$ ipython --no-banner

In [1]: import numpy as np

In [2]: np.set_printoptions(precision=2, suppress=True, linewidth=160)

In [3]: J = np.load("run11.npy")

In [4]: print(J)
[[0 1 1]
 [1 0 1]
 [1 1 0]]

In [5]: rng = np.random.default_rng(102)

In [6]: lab = rng.permutation(3)

In [7]: Y = J[:, lab] * rng.choice([-1, 1], 3)

In [8]: print(Y)
[[ 1  1  0]
 [ 1  0 -1]
 [ 0  1 -1]]

In [9]: U, _, vt = np.linalg.svd(J.T @ Y)

In [10]: print(lab)
[2 1 0]

In [11]: print(np.round(U @ vt, 2) + 0)
[[ 0.  0. -1.]
 [ 0.  1.  0.]
 [ 1.  0.  0.]]

In [12]: print(np.round(np.linalg.lstsq(J, Y)[0], 2) + 0)
[[ 0.  0. -1.]
 [ 0.  1.  0.]
 [ 1.  0.  0.]]

In [13]: print(np.argwhere(np.triu(J)))
[[0 1]
 [0 2]
 [1 2]]

In [14]: print(J @ J)
[[2 1 1]
 [1 2 1]
 [1 1 2]]

In [15]: low = np.diag(J.sum(axis=1)) - J

In [16]: print(np.round(np.linalg.eigvalsh(low), 2) + 0)
[0. 3. 3.]

In [17]: vals, evecs = np.linalg.eig(J)

In [18]: print(np.sort(np.linalg.eigvals(J @ J)))
[1. 1. 4.]

In [19]: print(np.sort(np.linalg.eigvals(np.linalg.inv(J))))
[-1.  -1.   0.5]

In [20]: print(np.einsum("ii->", J))
0

In [21]: print(np.round(np.linalg.det(2 * J), 2), round(np.linalg.det(J), 2))
16.0 2.0

In [22]: print(np.kron(np.eye(2, dtype=int), J))
[[0 1 1 0 0 0]
 [1 0 1 0 0 0]
 [1 1 0 0 0 0]
 [0 0 0 0 1 1]
 [0 0 0 1 0 1]
 [0 0 0 1 1 0]]

In [23]: print(np.einsum("ij,ji->", J, J))
6

In [24]: print(np.linalg.eigvals(J))
[-1.  2. -1.]

In [25]: r0 = np.array([3, 1, 1])

In [26]: Y = J + np.outer(r0, np.eye(3)[0])

In [27]: print(np.linalg.matrix_rank(np.linalg.inv(Y) - np.linalg.inv(J), tol=1e-8))
1

In [28]: print(Y)
[[3. 1. 1.]
 [2. 0. 1.]
 [2. 1. 0.]]

In [29]: data = np.load("out10.npy")

In [30]: print(data)
[[4. 0. 0. 0.]
 [0. 4. 0. 0.]
 [0. 0. 4. 3.]
 [0. 0. 3. 4.]]

In [31]: print(data @ data)
[[16.  0.  0.  0.]
 [ 0. 16.  0.  0.]
 [ 0.  0. 25. 24.]
 [ 0.  0. 24. 25.]]

In [32]: cent = 20 * np.array([[1.5, 2.6, -0.2], [1.2, 0.6, 0.2], [2.1, -2.1, 0.0]])

In [33]: lab = rng.integers(0, 3, 12)

In [34]: K = cent[lab] + rng.normal(size=(12, 3))

In [35]: print(K)
[[ 44.11 -40.12  -1.45]
 [ 29.7   51.4   -4.37]
 [ 31.    51.51  -4.89]
 [ 30.76  53.41  -4.39]
 [ 42.36 -43.39   1.08]
 [ 26.39  12.69   4.02]
 [ 22.    11.76   1.98]
 [ 24.88  13.91   5.51]
 [ 42.25 -41.41  -0.62]
 [ 42.31 -41.69   0.06]
 [ 21.32  12.33   4.52]
 [ 23.27  12.48   4.87]]

In [36]: r0, r1 = K[11], K[1]

In [37]: print(round(float(r0 @ r0), 2))
721.15

In [38]: print(round(r0 @ r1, 2))
1311.64

In [39]: p = (r0 @ r1) / (r0 @ r0) * r0

In [40]: print(r1 - p)
[-12.62  28.69 -13.23]

In [41]: print(p)
[42.33 22.71  8.86]

In [42]: print(round(float((r1 - p) @ r0), 2))
-0.0

In [43]: print(round(np.linalg.norm(r0 + r1) ** 2 + np.linalg.norm(r0 - r1) ** 2, 2))
8528.31

In [44]: print(np.linalg.matrix_rank(np.outer(r0, r1)))
1

In [45]: Xc = K - K.mean(axis=0)

In [46]: U, sig, vt = np.linalg.svd(Xc, full_matrices=False)

In [47]: print(np.abs(U[:, 0]).argmax())
4

In [48]: print(np.round((sig ** 2).sum() ** 2 / (sig ** 4).sum(), 2))
1.07

In [49]: print(np.searchsorted(np.cumsum(sig ** 2) / (sig ** 2).sum(), 0.9) + 1)
1

In [50]: print(np.abs(vt[-1]))
[0.48 0.1  0.87]

In [51]: G = np.cov(K, rowvar=False)

In [52]: print(np.corrcoef(K.T))
[[ 1.   -0.7  -0.44]
 [-0.7   1.   -0.28]
 [-0.44 -0.28  1.  ]]

In [53]: print(np.argwhere(np.triu(np.abs(np.corrcoef(K.T)) > 0.8, 1)))
[]

In [54]: print(round(float(np.corrcoef(K[:, 0], K[:, 2])[0, 1]), 2))
-0.44

In [55]: print(G.shape)
(3, 3)

In [56]: print(np.linalg.eigvalsh(G)[::-1])
[1463.     50.34    1.36]

In [57]: x = np.array([0, -2, 2])

In [58]: a = np.maximum(J @ x, 0)

In [59]: print(np.tanh(J @ x))
[ 0.    0.96 -0.96]

In [60]: print(np.maximum(J @ (3 * x), 0))
[0 6 0]

In [61]: print(J * (a > 1e-9)[:, None])
[[0 0 0]
 [1 0 1]
 [0 0 0]]

In [62]: print(np.maximum(J @ x, 0) - np.maximum(-J @ x, 0))
[ 0  2 -2]

In [63]: print(a)
[0 2 0]

In [64]: print(J.T @ a)
[2 0 2]

In [65]: feats = np.array([[2, 0, -1], [0, -2, -1], [0, 0, 3]])

In [66]: theta = np.radians(168)

In [67]: Rm = np.eye(3)

In [68]: Rm[0, 0] = Rm[2, 2] = np.cos(theta)

In [69]: Rm[0, 2], Rm[2, 0] = -np.sin(theta), np.sin(theta)

In [70]: print(Rm)
[[-0.98  0.   -0.21]
 [ 0.    1.    0.  ]
 [ 0.21  0.   -0.98]]

In [71]: Y = feats @ Rm.T

In [72]: print(np.linalg.svd(feats, compute_uv=False), np.linalg.svd(Y, compute_uv=False))
[3.46 2.   1.73] [3.46 2.   1.73]

In [73]: print([int(np.linalg.matrix_rank(np.linalg.matrix_power(feats, p))) for p in range(1, 4)])
[3, 3, 3]

In [74]: print(np.sort(np.linalg.eigvals(feats)))
[-2.  2.  3.]

In [75]: print(np.linalg.matrix_rank(feats - feats[0, 0] * np.eye(3)))
2

In [76]: q, evecs = np.linalg.qr(feats[:, :1])[0], np.linalg.qr(feats[:, 1:])[0]

In [77]: sig = np.linalg.svd(q.T @ evecs, compute_uv=False)

In [78]: print(np.round(np.linalg.norm(q @ q.T - evecs @ evecs.T, 2), 2))
1.0

In [79]: print(sig)
[0.32]

In [80]: m1 = np.loadtxt("w.csv", delimiter=",")

In [81]: print(m1)
[[-1. -1. -1.]
 [-1. -2. -2.]
 [-1. -2. -3.]]

In [82]: Y = m1[0, 0] * m1[1:] - np.outer(m1[1:, 0], m1[0])

In [83]: print(Y)
[[0. 1. 1.]
 [0. 1. 2.]]

In [84]: print(np.flatnonzero(~Y.round(6).any(axis=1)))
[]

In [85]: print(np.linalg.matrix_rank(Y), np.linalg.matrix_rank(m1))
2 3

In [86]: print(m1[:, 0] / m1[0, 0])
[1. 1. 1.]

In [87]: print([round(float(np.linalg.det(m1[:i, :i])), 2) + 0 for i in range(1, 4)])
[-1.0, 1.0, -1.0]

In [88]: W0 = np.load("test4.npy")

In [89]: print(W0)
[[0 0 1 0]
 [0 0 0 1]
 [0 1 0 0]
 [1 0 0 0]]

In [90]: lab = rng.permutation(4)

In [91]: print(lab)
[3 1 0 2]

In [92]: Y = W0[lab][:, lab]

In [93]: print(np.round(np.linalg.det(Y), 2), round(np.linalg.det(W0[lab]), 2))
-1.0 -1.0

In [94]: print(np.diag(Y))
[0 0 0 0]

In [95]: q, evecs = np.linalg.qr(W0[:, :1])[0], np.linalg.qr(W0[:, 1:])[0]

In [96]: sig = np.linalg.svd(q.T @ evecs, compute_uv=False)

In [97]: print(sig)
[0.]

In [98]: print(round(np.linalg.norm(q @ q.T - evecs @ evecs.T, 2), 2))
1.0

In [99]: print((sig > 0.9).sum())
0

In [100]: proj = np.triu(np.array([[-3, -2, -3, -5], [0, 3, 4, 0], [-5, 3, 4, -4], [-3, -2, -3, 0]]), 1) + np.eye(4)

In [101]: Y = proj @ W0 @ np.linalg.inv(proj)

In [102]: print(np.linalg.matrix_rank(Y))
4

In [103]: print(Y)
[[ -5. -13.  38. 125.]
 [  0.   4. -16. -63.]
 [ -4.  -7.  16.  44.]
 [  1.   2.  -5. -15.]]

In [104]: print(round(float(np.linalg.det(Y)), 2))
-1.0

In [105]: print(np.trace(Y), np.trace(W0))
0.0 0

In [106]: w1 = np.array([[6, 3, 7, 4], [1, 0, 8, 8], [8, 1, 6, 0], [3, 8, 5, 0]])

In [107]: b = np.array([1, 0, 3, 0])

In [108]: hid = np.maximum(W0 @ w1 + b, 0)

In [109]: print((hid > 0).astype(int))
[[1 1 1 0]
 [1 1 1 0]
 [1 0 1 1]
 [1 1 1 1]]

In [110]: print(hid)
[[ 9  1  9  0]
 [ 4  8  8  0]
 [ 2  0 11  8]
 [ 7  3 10  4]]

In [111]: cent = np.array([[1, 2, 3], [1, 0, 2], [2, 3, 0], [3, 2, 0]])

In [112]: print(w1 @ cent)
[[35 41 24]
 [41 42  3]
 [21 34 26]
 [21 21 25]]

In [113]: print((hid @ cent).round(6).argmax(axis=1))
[1 1 1 1]

In [114]: A = np.load("dump.npy")

In [115]: print(A)
[[ 2.  1.  0. -1.]
 [ 4.  0.  2. -2.]
 [ 4. -2.  4. -2.]
 [ 6. -1.  4. -3.]]

In [116]: print(np.linalg.matrix_rank(A, rtol=0.1))
2

In [117]: print([round(float(x), 2) for x in np.linalg.svd(A, compute_uv=False)[:3]])
[11.21, 2.51, 0.0]

In [118]: U, sig, vt = np.linalg.svd(A)

In [119]: print(sig.round(2) + 0)
[11.21  2.51  0.    0.  ]

In [120]: Y = U[:, :2] @ np.diag(sig[:2]) @ vt[:2]

In [121]: print(np.linalg.matrix_rank(A, rtol=0.05))
2

In [122]: print(round(float(np.linalg.norm(A - Y) / np.linalg.norm(A)), 2))
0.0

In [123]: print(np.round(np.linalg.norm(A - Y, 2), 2), round(float(sig[2]), 2))
0.0 0.0

In [124]: print(np.round(np.sort(np.abs(np.linalg.eigvals(A))), 2) + 0)
[0. 0. 1. 2.]

In [125]: np.linalg.determinant(A)
Traceback (most recent call last):
  Cell In[125], line 1
    np.linalg.determinant(A)
AttributeError: module 'numpy.linalg' has no attribute 'determinant'


In [126]: print(A @ A)
[[ 2.  3. -2. -1.]
 [ 4.  2.  0. -2.]
 [ 4. -2.  4. -2.]
 [ 6.  1.  2. -3.]]

In [127]: print(np.allclose(A @ A.T, A.T @ A))
False

In [128]: r0, r1 = A[0], A[2]

In [129]: print(r0 @ r1)
8.0

In [130]: p = (r0 @ r1) / (r0 @ r0) * r0

In [131]: print(np.linalg.matrix_rank(np.outer(r0, r1)))
1

In [132]: print(r1 - p)
[ 1.33 -3.33  4.   -0.67]

In [133]: print(round(float((r1 - p) @ r0), 2))
0.0

In [134]: r0 = np.array([1, -1, 2, 1])

In [135]: mat = 5 * np.eye(4) + np.outer(r0, r0)

In [136]: print(mat)
[[ 6. -1.  2.  1.]
 [-1.  6. -2. -1.]
 [ 2. -2.  9.  2.]
 [ 1. -1.  2.  6.]]

In [137]: # equal to its transpose

In [138]: q = mat.astype(float).copy()

In [139]: for j in range(4):
     ...:     q[:, j] -= q[:, :j] @ (q[:, :j].T @ q[:, j])
     ...:     q[:, j] /= np.linalg.norm(q[:, j])
     ...: 

In [140]: print(q)
[[ 0.93  0.24 -0.28 -0.09]
 [-0.15  0.94  0.28  0.09]
 [ 0.31 -0.2   0.91 -0.18]
 [ 0.15 -0.1   0.12  0.98]]

In [141]: print(np.round(q.T @ q, 2) + 0)
[[1. 0. 0. 0.]
 [0. 1. 0. 0.]
 [0. 0. 1. 0.]
 [0. 0. 0. 1.]]

In [142]: r0 = np.array([3, -5])

In [143]: print(np.polyval(r0, mat[1]))
[ -8.  13. -11.  -8.]

In [144]: low = np.linalg.cholesky(mat)

In [145]: print(np.linalg.eigvalsh(mat).min() > 0)
True

In [146]: print(np.diag(low) ** 2)
[6.   5.83 7.86 5.45]

In [147]: print(mat / np.sqrt(np.outer(np.diag(mat), np.diag(mat))))
[[ 1.   -0.17  0.27  0.17]
 [-0.17  1.   -0.27 -0.17]
 [ 0.27 -0.27  1.    0.27]
 [ 0.17 -0.17  0.27  1.  ]]

In [148]: print(low @ low.T)
[[ 6. -1.  2.  1.]
 [-1.  6. -2. -1.]
 [ 2. -2.  9.  2.]
 [ 1. -1.  2.  6.]]

In [149]: print(round(np.prod(np.diag(low)) ** 2, 2), np.round(np.linalg.det(mat), 2))
1500.0 1500.0

In [150]: print(low)
[[ 2.45  0.    0.    0.  ]
 [-0.41  2.42  0.    0.  ]
 [ 0.82 -0.69  2.8   0.  ]
 [ 0.41 -0.35  0.51  2.34]]
